% ipython --no-banner

In [1]: import numpy as np

In [2]: import numpy.linalg as la

In [3]: np.set_printoptions(precision=2, suppress=True, linewidth=160, floatmode="fixed")

In [4]: def rd(a):
   ...:     return np.round(a, 2) + 0
   ...: 

In [5]: arr = np.load("case9.npy")

In [6]: rd(arr)
Out[6]: 
array([[-6.11,  6.23, -3.40, -3.50],
       [-4.10, -8.73, -0.70, -2.54],
       [-4.90,  7.68, -3.05, -2.77],
       [ 0.37,  9.93, -1.06,  0.36],
       [ 8.08,  0.80,  3.39,  4.76],
       [ 3.60, -8.73,  2.62,  1.99],
       [-7.99,  1.12, -3.59, -4.69],
       [ 2.39, -9.38,  2.18,  1.27],
       [ 2.86, -9.16,  2.36,  1.55],
       [ 6.30, -5.95,  3.45,  3.62],
       [-3.49,  8.80, -2.58, -1.92],
       [-0.46, -9.93,  1.02, -0.42],
       [-1.61, -9.80,  0.51, -1.09],
       [-5.52,  7.02, -3.24, -3.14],
       [ 3.17,  9.27,  0.23,  2.00],
       [ 4.93,  8.08,  1.14,  3.02],
       [-7.67, -3.47, -2.88, -4.56],
       [-3.34, -9.18, -0.32, -2.10],
       [ 8.08,  0.21,  3.46,  4.76],
       [ 6.76, -5.14,  3.55,  3.90],
       [ 1.31, -9.74,  1.76,  0.63],
       [-1.41, -9.83,  0.59, -0.98],
       [ 5.75,  7.22,  1.60,  3.49]])

In [7]: G = np.cov(arr, rowvar=False)

In [8]: rd(np.corrcoef(arr[:, 0], arr[:, 1])[0, 1])
Out[8]: np.float64(-0.07)

In [9]: rd(np.polyfit(arr[:, 0], arr[:, 1], 1))
Out[9]: array([-0.10, -1.39])

In [10]: np.argwhere(np.triu(np.abs(np.corrcoef(arr.T)) > 0.8, 1))
Out[10]: 
array([[0, 2],
       [0, 3],
       [2, 3]])

In [11]: idx = arr[:, 1] > np.median(arr[:, 1])

In [12]: u = arr[idx].mean(axis=0) - arr[~idx].mean(axis=0)

In [13]: np.argsort(-np.abs(u).round(6), kind="stable")
Out[13]: array([1, 2, 0, 3])

In [14]: rd(u)
Out[14]: array([-0.17, 14.28, -1.82,  0.11])

In [15]: Uu, sv, vt = la.svd(arr)

In [16]: np.argmax(sv[:-1] / (sv[1:] + 1e-6)) + 1
Out[16]: np.int64(2)

In [17]: B = Uu[:, :2] @ np.diag(sv[:2]) @ vt[:2]

In [18]: rd(np.abs(arr - B).max())
Out[18]: np.float64(0.0)

In [19]: rd(B)
Out[19]: 
array([[-6.11,  6.23, -3.40, -3.50],
       [-4.10, -8.73, -0.70, -2.54],
       [-4.90,  7.68, -3.05, -2.77],
       [ 0.37,  9.93, -1.06,  0.36],
       [ 8.08,  0.80,  3.39,  4.76],
       [ 3.60, -8.73,  2.62,  1.99],
       [-7.99,  1.12, -3.59, -4.69],
       [ 2.39, -9.38,  2.18,  1.27],
       [ 2.86, -9.16,  2.36,  1.55],
       [ 6.30, -5.95,  3.45,  3.62],
       [-3.49,  8.80, -2.58, -1.92],
       [-0.46, -9.93,  1.02, -0.42],
       [-1.61, -9.80,  0.51, -1.09],
       [-5.52,  7.02, -3.24, -3.14],
       [ 3.17,  9.27,  0.23,  2.00],
       [ 4.93,  8.08,  1.14,  3.02],
       [-7.67, -3.47, -2.88, -4.56],
       [-3.34, -9.18, -0.32, -2.10],
       [ 8.08,  0.21,  3.46,  4.76],
       [ 6.76, -5.14,  3.55,  3.90],
       [ 1.31, -9.74,  1.76,  0.63],
       [-1.41, -9.83,  0.59, -0.98],
       [ 5.75,  7.22,  1.60,  3.49]])
